$ python3 -q
>>> import numpy as np
>>> import numpy.linalg as la
>>> np.set_printoptions(suppress=True, linewidth=140)
>>> X = np.loadtxt("data.csv", delimiter=",")
>>> X.round(4)
array([[ 0.7998, -0.0222,  0.0667,  0.2892,  0.3782, -0.1557,  0.2002, -0.1557, -0.2002],
       [-0.0222,  0.9975,  0.0074,  0.0321,  0.042 , -0.0173,  0.0222, -0.0173, -0.0222],
       [ 0.0667,  0.0074,  0.9778, -0.0964, -0.1261,  0.0519, -0.0667,  0.0519,  0.0667],
       [ 0.2892,  0.0321, -0.0964,  0.5822, -0.5464,  0.225 , -0.2892,  0.225 ,  0.2892],
       [ 0.3782,  0.042 , -0.1261, -0.5464,  0.2855,  0.2942, -0.3782,  0.2942,  0.3782],
       [-0.1557, -0.0173,  0.0519,  0.225 ,  0.2942,  0.8789,  0.1557, -0.1211, -0.1557],
       [ 0.2002,  0.0222, -0.0667, -0.2892, -0.3782,  0.1557,  0.7998,  0.1557,  0.2002],
       [-0.1557, -0.0173,  0.0519,  0.225 ,  0.2942, -0.1211,  0.1557,  0.8789, -0.1557],
       [-0.2002, -0.0222,  0.0667,  0.2892,  0.3782, -0.1557,  0.2002, -0.1557,  0.7998]])
>>> vals, evecs = la.eigvalsh(X)
Traceback (most recent call last):
  File "<python-input-5>", line 1, in <module>
    vals, evecs = la.eigvalsh(X)
    ^^^^^^^^^^^
ValueError: too many values to unpack (expected 2)
>>> vals, evecs = la.eigh(X)
>>> (vals > 1e-8).sum(), (vals < -1e-8).sum()
(np.int64(8), np.int64(1))
>>> np.round(evecs.T @ evecs, 4) + 0
array([[1., 0., 0., 0., 0., 0., 0., 0., 0.],
       [0., 1., 0., 0., 0., 0., 0., 0., 0.],
       [0., 0., 1., 0., 0., 0., 0., 0., 0.],
       [0., 0., 0., 1., 0., 0., 0., 0., 0.],
       [0., 0., 0., 0., 1., 0., 0., 0., 0.],
       [0., 0., 0., 0., 0., 1., 0., 0., 0.],
       [0., 0., 0., 0., 0., 0., 1., 0., 0.],
       [0., 0., 0., 0., 0., 0., 0., 1., 0.],
       [0., 0., 0., 0., 0., 0., 0., 0., 1.]])
>>> np.round(la.norm(X, axis=0), 4)
array([1., 1., 1., 1., 1., 1., 1., 1., 1.])
>>> def softmax(z):
...     e = np.exp(z - z.max(axis=-1, keepdims=True))
...     return e / e.sum(axis=-1, keepdims=True)
... 
>>> np.round(softmax(X[7] + -2), 4)
array([0.0792, 0.091 , 0.0975, 0.1159, 0.1242, 0.082 , 0.1082, 0.2229, 0.0792])
>>> np.round(softmax(X).sum(axis=1), 4)
array([1., 1., 1., 1., 1., 1., 1., 1., 1.])
>>> np.round(softmax(X[7]), 4)
array([0.0792, 0.091 , 0.0975, 0.1159, 0.1242, 0.082 , 0.1082, 0.2229, 0.0792])
>>> S = X @ X.T / np.sqrt(9)
>>> np.round(softmax(S), 4)
array([[0.1485, 0.1064, 0.1064, 0.1064, 0.1064, 0.1064, 0.1064, 0.1064, 0.1064],
       [0.1064, 0.1485, 0.1064, 0.1064, 0.1064, 0.1064, 0.1064, 0.1064, 0.1064],
       [0.1064, 0.1064, 0.1485, 0.1064, 0.1064, 0.1064, 0.1064, 0.1064, 0.1064],
       [0.1064, 0.1064, 0.1064, 0.1485, 0.1064, 0.1064, 0.1064, 0.1064, 0.1064],
       [0.1064, 0.1064, 0.1064, 0.1064, 0.1485, 0.1064, 0.1064, 0.1064, 0.1064],
       [0.1064, 0.1064, 0.1064, 0.1064, 0.1064, 0.1485, 0.1064, 0.1064, 0.1064],
       [0.1064, 0.1064, 0.1064, 0.1064, 0.1064, 0.1064, 0.1485, 0.1064, 0.1064],
       [0.1064, 0.1064, 0.1064, 0.1064, 0.1064, 0.1064, 0.1064, 0.1485, 0.1064],
       [0.1064, 0.1064, 0.1064, 0.1064, 0.1064, 0.1064, 0.1064, 0.1064, 0.1485]])
>>> np.round(softmax(S)[7] @ X, 4)
array([0.1212, 0.1081, 0.1015, 0.0851, 0.0786, 0.1179, 0.0917, 0.16  , 0.1212])
>>> round(la.norm(X, "nuc"), 4)
np.float64(9.0)
>>> round(la.norm(X[0], 1), 4), round(la.norm(X[0], np.inf), 4)
(np.float64(2.2682), np.float64(0.7998))
>>> round(float(la.norm(X) ** 2 / la.norm(X, 2) ** 2), 4)
9.0
>>> round(X[0] @ X[7], 4)
np.float64(0.0)
>>> np.round(la.norm(X, axis=0), 4)
array([1., 1., 1., 1., 1., 1., 1., 1., 1.])
>>> np.round(la.norm(X, axis=1), 4)
array([1., 1., 1., 1., 1., 1., 1., 1., 1.])
>>> J = np.loadtxt("x.csv", delimiter=",")
>>> J
array([[ 1.,  2.,  3.,  3.,  0.,  1.],
       [ 2.,  5.,  4.,  3.,  3.,  4.],
       [ 5.,  6.,  7.,  6.,  3.,  6.],
       [ 8.,  6.,  7.,  6.,  4.,  9.],
       [10.,  7.,  8.,  7.,  4., 11.],
       [12.,  9., 10.,  7.,  7., 12.],
       [12., 10., 12.,  8., 10., 12.],
       [14., 10., 15., 10., 12., 15.],
       [17., 10., 18., 11., 13., 15.],
       [19., 10., 19., 11., 15., 18.],
       [20., 11., 20., 12., 16., 21.],
       [22., 13., 23., 14., 16., 23.],
       [22., 13., 26., 15., 16., 26.],
       [23., 16., 27., 17., 16., 27.],
       [25., 19., 28., 19., 16., 29.],
       [28., 19., 31., 19., 19., 29.],
       [30., 19., 33., 20., 19., 32.],
       [33., 22., 35., 23., 22., 32.],
       [34., 24., 36., 24., 24., 33.],
       [35., 27., 36., 26., 26., 33.],
       [37., 27., 39., 28., 27., 36.],
       [37., 29., 40., 29., 29., 37.],
       [37., 30., 40., 30., 29., 38.],
       [39., 31., 43., 30., 32., 40.],
       [41., 33., 45., 30., 35., 43.],
       [43., 35., 46., 32., 37., 44.],
       [44., 35., 46., 33., 39., 44.],
       [45., 37., 49., 35., 40., 45.],
       [47., 38., 49., 35., 43., 46.],
       [49., 39., 51., 35., 44., 46.],
       [51., 42., 52., 36., 47., 46.],
       [54., 43., 52., 36., 47., 48.],
       [57., 43., 55., 39., 49., 49.],
       [57., 43., 58., 42., 49., 52.],
       [57., 45., 59., 43., 51., 52.]])
>>> Z = J[[7, 33]].astype(float)
>>> for _ in range(5):
...     labels = la.norm(J[:, None] - Z, axis=-1).argmin(axis=1)
...     Z = np.array([J[labels == j].mean(axis=0) for j in range(2)])
... 
>>> labels
array([0, 0, 0, 0, 0, 0, 0, 0, 0, 0, 0, 0, 0, 0, 0, 0, 0, 1, 1, 1, 1, 1, 1, 1, 1, 1, 1, 1, 1, 1, 1, 1, 1, 1, 1])
>>> np.abs(Z[1] - Z[0]).argmax()
np.int64(2)
>>> hat = J @ la.solve(J.T @ J, J.T)
>>> round(float(np.trace(hat)), 4)
6.0
>>> np.allclose(hat @ hat, hat)
True
>>> np.round(la.eigvalsh(hat), 4) + 0
array([0., 0., 0., 0., 0., 0., 0., 0., 0., 0., 0., 0., 0., 0., 0., 0., 0., 0., 0., 0., 0., 0., 0., 0., 0., 0., 0., 0., 0., 1., 1., 1., 1.,
       1., 1.])
>>> r0 = np.array([-1, -1, -2])
>>> np.round(np.polyval(r0, X[2]), 4)
array([-2.0712, -2.0075, -3.9337, -1.9129, -1.8898, -2.0546, -1.9377, -2.0546, -2.0712])
>>> np.round(np.cross(X[2, :3], X[4, :3]), 4)
array([-0.042 ,  0.3782,  0.    ])
>>> np.unravel_index(np.abs(J).argmax(), J.shape)
(np.int64(34), np.int64(2))
>>> J[:, 6]
Traceback (most recent call last):
  File "<python-input-37>", line 1, in <module>
    J[:, 6]
    ~^^^^^^
IndexError: index 6 is out of bounds for axis 1 with size 6
>>> J[35]
Traceback (most recent call last):
  File "<python-input-38>", line 1, in <module>
    J[35]
    ~^^^^
IndexError: index 35 is out of bounds for axis 0 with size 35
>>> J.sum(axis=0)
array([1067.,  808., 1122.,  774.,  859., 1054.])
>>> J.shape
(35, 6)
>>> M = np.loadtxt("arr.csv", delimiter=",")
>>> M.round(4)
array([[ 0.0101,  0.0101, -0.0303,  0.0303, -0.0505,  0.0101,  0.0303,  0.0303, -0.0505, -0.0101,  0.0303],
       [ 0.0101,  0.0101, -0.0303,  0.0303, -0.0505,  0.0101,  0.0303,  0.0303, -0.0505, -0.0101,  0.0303],
       [-0.0303, -0.0303,  0.0909, -0.0909,  0.1515, -0.0303, -0.0909, -0.0909,  0.1515,  0.0303, -0.0909],
       [ 0.0303,  0.0303, -0.0909,  0.0909, -0.1515,  0.0303,  0.0909,  0.0909, -0.1515, -0.0303,  0.0909],
       [-0.0505, -0.0505,  0.1515, -0.1515,  0.2525, -0.0505, -0.1515, -0.1515,  0.2525,  0.0505, -0.1515],
       [ 0.0101,  0.0101, -0.0303,  0.0303, -0.0505,  0.0101,  0.0303,  0.0303, -0.0505, -0.0101,  0.0303],
       [ 0.0303,  0.0303, -0.0909,  0.0909, -0.1515,  0.0303,  0.0909,  0.0909, -0.1515, -0.0303,  0.0909],
       [ 0.0303,  0.0303, -0.0909,  0.0909, -0.1515,  0.0303,  0.0909,  0.0909, -0.1515, -0.0303,  0.0909],
       [-0.0505, -0.0505,  0.1515, -0.1515,  0.2525, -0.0505, -0.1515, -0.1515,  0.2525,  0.0505, -0.1515],
       [-0.0101, -0.0101,  0.0303, -0.0303,  0.0505, -0.0101, -0.0303, -0.0303,  0.0505,  0.0101, -0.0303],
       [ 0.0303,  0.0303, -0.0909,  0.0909, -0.1515,  0.0303,  0.0909,  0.0909, -0.1515, -0.0303,  0.0909]])
>>> Uu, sig, vt = la.svd(M)
>>> np.argmax(sig[:-1] / (sig[1:] + 1e-6)) + 1
np.int64(1)
>>> other = Uu[:, :1] @ np.diag(sig[:1]) @ vt[:1]
>>> la.matrix_rank(M, rtol=0.05)
np.int64(1)
>>> round(float(la.norm(M - other) / la.norm(M)), 4)
0.0
>>> np.round(np.abs(M - other).max(), 4)
np.float64(0.0)
>>> other.round(4)
array([[ 0.0101,  0.0101, -0.0303,  0.0303, -0.0505,  0.0101,  0.0303,  0.0303, -0.0505, -0.0101,  0.0303],
       [ 0.0101,  0.0101, -0.0303,  0.0303, -0.0505,  0.0101,  0.0303,  0.0303, -0.0505, -0.0101,  0.0303],
       [-0.0303, -0.0303,  0.0909, -0.0909,  0.1515, -0.0303, -0.0909, -0.0909,  0.1515,  0.0303, -0.0909],
       [ 0.0303,  0.0303, -0.0909,  0.0909, -0.1515,  0.0303,  0.0909,  0.0909, -0.1515, -0.0303,  0.0909],
       [-0.0505, -0.0505,  0.1515, -0.1515,  0.2525, -0.0505, -0.1515, -0.1515,  0.2525,  0.0505, -0.1515],
       [ 0.0101,  0.0101, -0.0303,  0.0303, -0.0505,  0.0101,  0.0303,  0.0303, -0.0505, -0.0101,  0.0303],
       [ 0.0303,  0.0303, -0.0909,  0.0909, -0.1515,  0.0303,  0.0909,  0.0909, -0.1515, -0.0303,  0.0909],
       [ 0.0303,  0.0303, -0.0909,  0.0909, -0.1515,  0.0303,  0.0909,  0.0909, -0.1515, -0.0303,  0.0909],
       [-0.0505, -0.0505,  0.1515, -0.1515,  0.2525, -0.0505, -0.1515, -0.1515,  0.2525,  0.0505, -0.1515],
       [-0.0101, -0.0101,  0.0303, -0.0303,  0.0505, -0.0101, -0.0303, -0.0303,  0.0505,  0.0101, -0.0303],
       [ 0.0303,  0.0303, -0.0909,  0.0909, -0.1515,  0.0303,  0.0909,  0.0909, -0.1515, -0.0303,  0.0909]])
>>> vals, evecs = la.eigh(other)
>>> np.round(evecs @ np.diag(vals) @ evecs.T, 4)
array([[ 0.0101,  0.0101, -0.0303,  0.0303, -0.0505,  0.0101,  0.0303,  0.0303, -0.0505, -0.0101,  0.0303],
       [ 0.0101,  0.0101, -0.0303,  0.0303, -0.0505,  0.0101,  0.0303,  0.0303, -0.0505, -0.0101,  0.0303],
       [-0.0303, -0.0303,  0.0909, -0.0909,  0.1515, -0.0303, -0.0909, -0.0909,  0.1515,  0.0303, -0.0909],
       [ 0.0303,  0.0303, -0.0909,  0.0909, -0.1515,  0.0303,  0.0909,  0.0909, -0.1515, -0.0303,  0.0909],
       [-0.0505, -0.0505,  0.1515, -0.1515,  0.2525, -0.0505, -0.1515, -0.1515,  0.2525,  0.0505, -0.1515],
       [ 0.0101,  0.0101, -0.0303,  0.0303, -0.0505,  0.0101,  0.0303,  0.0303, -0.0505, -0.0101,  0.0303],
       [ 0.0303,  0.0303, -0.0909,  0.0909, -0.1515,  0.0303,  0.0909,  0.0909, -0.1515, -0.0303,  0.0909],
       [ 0.0303,  0.0303, -0.0909,  0.0909, -0.1515,  0.0303,  0.0909,  0.0909, -0.1515, -0.0303,  0.0909],
       [-0.0505, -0.0505,  0.1515, -0.1515,  0.2525, -0.0505, -0.1515, -0.1515,  0.2525,  0.0505, -0.1515],
       [-0.0101, -0.0101,  0.0303, -0.0303,  0.0505, -0.0101, -0.0303, -0.0303,  0.0505,  0.0101, -0.0303],
       [ 0.0303,  0.0303, -0.0909,  0.0909, -0.1515,  0.0303,  0.0909,  0.0909, -0.1515, -0.0303,  0.0909]])
>>> np.round(la.eigvalsh(other @ other), 4) + 0
array([0., 0., 0., 0., 0., 0., 0., 0., 0., 0., 1.])
>>> np.round(np.abs(evecs[:, -1]), 4)
array([0.1005, 0.1005, 0.3015, 0.3015, 0.5025, 0.1005, 0.3015, 0.3015, 0.5025, 0.1005, 0.3015])
>>> np.abs(evecs[:, -1]).round(6).argmax()
np.int64(4)
>>> vals, evecs = la.eigh(M)
>>> (vals > 1e-8).sum(), (vals < -1e-8).sum()
(np.int64(1), np.int64(0))
>>> np.round(la.svd(M, compute_uv=False), 4) + 0
array([1., 0., 0., 0., 0., 0., 0., 0., 0., 0., 0.])
>>> x0 = np.array([1, 1, -1, 2, -3, -1, -2, 3, -1, 2, 0])
>>> np.round(la.eigvalsh(2 * M - np.eye(11)), 4)
array([-1., -1., -1., -1., -1., -1., -1., -1., -1., -1.,  1.])
>>> np.round(M @ x0, 4)
array([ 0.3131,  0.3131, -0.9394,  0.9394, -1.5657,  0.3131,  0.9394,  0.9394, -1.5657, -0.3131,  0.9394])
>>> np.round(M @ M @ x0, 4)
array([ 0.3131,  0.3131, -0.9394,  0.9394, -1.5657,  0.3131,  0.9394,  0.9394, -1.5657, -0.3131,  0.9394])
>>> np.trace(M)
np.float64(1.0)
>>> A = np.load("a.npy")
>>> A
array([[ 4, -1,  4, -1,  3, -1,  1],
       [ 2, -3,  2, -3,  1, -3, -1],
       [ 3, -2,  3, -2,  2, -2,  0],
       [ 2, -3,  2, -3,  1, -3, -1],
       [ 3, -2,  3, -2,  2, -2,  0],
       [ 3, -2,  3, -2,  2, -2,  0],
       [ 2, -3,  2, -3,  1, -3, -1],
       [ 2, -3,  2, -3,  1, -3, -1],
       [ 5,  0,  5,  0,  4,  0,  2],
       [ 2, -3,  2, -3,  1, -3, -1],
       [ 4, -1,  4, -1,  3, -1,  1]])
>>> # columns 0 and 2 are equal
>>> other = A[0, 0] * A[1:] - np.outer(A[1:, 0], A[0])
>>> other
array([[  0, -10,   0, -10,  -2, -10,  -6],
       [  0,  -5,   0,  -5,  -1,  -5,  -3],
       [  0, -10,   0, -10,  -2, -10,  -6],
       [  0,  -5,   0,  -5,  -1,  -5,  -3],
       [  0,  -5,   0,  -5,  -1,  -5,  -3],
       [  0, -10,   0, -10,  -2, -10,  -6],
       [  0, -10,   0, -10,  -2, -10,  -6],
       [  0,   5,   0,   5,   1,   5,   3],
       [  0, -10,   0, -10,  -2, -10,  -6],
       [  0,   0,   0,   0,   0,   0,   0]])
>>> A[:, 0] / A[0, 0]
array([1.  , 0.5 , 0.75, 0.5 , 0.75, 0.75, 0.5 , 0.5 , 1.25, 0.5 , 1.  ])
>>> la.matrix_rank(other), la.matrix_rank(A)
(np.int64(1), np.int64(2))
